% ipython --no-banner

In [1]: import numpy as np

In [2]: np.set_printoptions(precision=2, suppress=True, linewidth=140)

In [3]: X = np.loadtxt("x.csv", delimiter=",")

In [4]: print(X.round(2) + 0)
[[ 0.18  0.18  0.14 -0.22  0.14 -0.14 -0.06 -0.02]
 [ 0.18  0.18  0.14 -0.22  0.14 -0.14 -0.06 -0.02]
 [ 0.14  0.14  0.11 -0.18  0.11 -0.11 -0.05 -0.02]
 [-0.22 -0.22 -0.18  0.28 -0.18  0.18  0.08  0.02]
 [ 0.14  0.14  0.11 -0.18  0.11 -0.11 -0.05 -0.02]
 [-0.14 -0.14 -0.11  0.18 -0.11  0.11  0.05  0.02]
 [-0.06 -0.06 -0.05  0.08 -0.05  0.05  0.02  0.01]
 [-0.02 -0.02 -0.02  0.02 -0.02  0.02  0.01  0.  ]]

In [5]: U, s, vt = np.linalg.svd(X)

In [6]: print(np.argmax(s[:-1] / (s[1:] + 1e-6)) + 1)
1

In [7]: Y = U[:, :1] @ np.diag(s[:1]) @ vt[:1]

In [8]: print(Y.round(2) + 0)
[[ 0.18  0.18  0.14 -0.22  0.14 -0.14 -0.06 -0.02]
 [ 0.18  0.18  0.14 -0.22  0.14 -0.14 -0.06 -0.02]
 [ 0.14  0.14  0.11 -0.18  0.11 -0.11 -0.05 -0.02]
 [-0.22 -0.22 -0.17  0.27 -0.17  0.17  0.07  0.02]
 [ 0.14  0.14  0.11 -0.18  0.11 -0.11 -0.05 -0.02]
 [-0.14 -0.14 -0.11  0.18 -0.11  0.11  0.05  0.02]
 [-0.06 -0.06 -0.05  0.07 -0.05  0.05  0.02  0.01]
 [-0.02 -0.02 -0.02  0.02 -0.02  0.02  0.01  0.  ]]

In [9]: print(np.round(np.linalg.norm(X - Y) / np.linalg.norm(X), 2))
0.0

In [10]: ev, evecs = np.linalg.eigh(Y)

In [11]: x0 = np.array([2, 1, 0, 0, 2, 2, 2, 1])

In [12]: print(np.round(np.abs(Y).sum(axis=1).max(), 2), round(np.abs(ev).max(), 2))
1.35 1.0

In [13]: print(np.round(evecs * np.abs(ev) @ evecs.T, 2) + 0)
[[ 0.18  0.18  0.14 -0.22  0.14 -0.14 -0.06 -0.02]
 [ 0.18  0.18  0.14 -0.22  0.14 -0.14 -0.06 -0.02]
 [ 0.14  0.14  0.11 -0.17  0.11 -0.11 -0.05 -0.02]
 [-0.22 -0.22 -0.17  0.27 -0.17  0.17  0.07  0.02]
 [ 0.14  0.14  0.11 -0.17  0.11 -0.11 -0.05 -0.02]
 [-0.14 -0.14 -0.11  0.17 -0.11  0.11  0.05  0.02]
 [-0.06 -0.06 -0.05  0.07 -0.05  0.05  0.02  0.01]
 [-0.02 -0.02 -0.02  0.02 -0.02  0.02  0.01  0.  ]]

In [14]: print(np.round(evecs * np.maximum(ev, 0) @ evecs.T, 2) + 0)
[[ 0.18  0.18  0.14 -0.22  0.14 -0.14 -0.06 -0.02]
 [ 0.18  0.18  0.14 -0.22  0.14 -0.14 -0.06 -0.02]
 [ 0.14  0.14  0.11 -0.17  0.11 -0.11 -0.05 -0.02]
 [-0.22 -0.22 -0.17  0.27 -0.17  0.17  0.07  0.02]
 [ 0.14  0.14  0.11 -0.17  0.11 -0.11 -0.05 -0.02]
 [-0.14 -0.14 -0.11  0.17 -0.11  0.11  0.05  0.02]
 [-0.06 -0.06 -0.05  0.07 -0.05  0.05  0.02  0.01]
 [-0.02 -0.02 -0.02  0.02 -0.02  0.02  0.01  0.  ]]

In [15]: print((np.sign(evecs[:, -1].round(6)) == np.sign(evecs[0, -1].round(6))).astype(int))
[1 1 1 0 1 0 0 0]

In [16]: ev, evecs = np.linalg.eigh(X)

In [17]: x0 = np.array([9, 7, 7, 7, 9, 7, 8, 2])

In [18]: print(np.abs(X).sum(axis=1).max(), np.round(np.abs(ev).max(), 2))
1.35 1.0

In [19]: print(round(float(x0 @ X @ x0 / (x0 @ x0)), 2), round(ev[0], 2), np.round(ev[-1], 2))
0.06 -0.0 1.0

In [20]: print(np.round(evecs * np.abs(ev) @ evecs.T, 2) + 0)
[[ 0.18  0.18  0.14 -0.22  0.14 -0.14 -0.06 -0.02]
 [ 0.18  0.18  0.14 -0.22  0.14 -0.14 -0.06 -0.02]
 [ 0.14  0.14  0.11 -0.17  0.11 -0.11 -0.05 -0.02]
 [-0.22 -0.22 -0.17  0.27 -0.17  0.17  0.07  0.02]
 [ 0.14  0.14  0.11 -0.17  0.11 -0.11 -0.05 -0.02]
 [-0.14 -0.14 -0.11  0.17 -0.11  0.11  0.05  0.02]
 [-0.06 -0.06 -0.05  0.07 -0.05  0.05  0.02  0.01]
 [-0.02 -0.02 -0.02  0.02 -0.02  0.02  0.01  0.  ]]

In [21]: print(round(x0 @ X @ x0, 2))
24.58

In [22]: print(np.round(evecs * np.maximum(ev, 0) @ evecs.T, 2) + 0)
[[ 0.18  0.18  0.14 -0.22  0.14 -0.14 -0.06 -0.02]
 [ 0.18  0.18  0.14 -0.22  0.14 -0.14 -0.06 -0.02]
 [ 0.14  0.14  0.11 -0.17  0.11 -0.11 -0.05 -0.02]
 [-0.22 -0.22 -0.17  0.27 -0.17  0.17  0.07  0.02]
 [ 0.14  0.14  0.11 -0.17  0.11 -0.11 -0.05 -0.02]
 [-0.14 -0.14 -0.11  0.17 -0.11  0.11  0.05  0.02]
 [-0.06 -0.06 -0.05  0.07 -0.05  0.05  0.02  0.01]
 [-0.02 -0.02 -0.02  0.02 -0.02  0.02  0.01  0.  ]]

In [23]: W1 = np.array([[2, 5, 2, 0, 2, 5],
    ...:     [2, 7, 4, 2, 1, 0],
    ...:     [8, 5, 1, 9, 7, 1],
    ...:     [9, 7, 4, 1, 0, 4],
    ...:     [3, 8, 7, 6, 0, 9],
    ...:     [8, 5, 7, 2, 8, 6],
    ...:     [4, 7, 0, 3, 7, 6],
    ...:     [7, 8, 0, 8, 7, 2]])

In [24]: beta = np.array([0, 2, 3, 1, 1, 0])

In [25]: hid = np.maximum(X @ W1 + beta, 0)

In [26]: print((hid > 0).astype(int))
[[0 1 1 1 1 1]
 [0 1 1 1 1 1]
 [0 1 1 1 1 1]
 [1 1 1 0 1 0]
 [0 1 1 1 1 1]
 [1 1 1 0 1 0]
 [1 1 1 1 1 0]
 [1 1 1 1 1 0]]

In [27]: print(np.linalg.matrix_rank(hid))
4

In [28]: C = np.array([[0, 0, -2],
    ...:     [1, 2, -2],
    ...:     [0, 0, 2],
    ...:     [-1, -1, 1],
    ...:     [-2, 0, 2],
    ...:     [0, -2, 1]])

In [29]: print((hid @ C).round(6).argmax(axis=1))
[2 2 2 2 2 2 2 2]
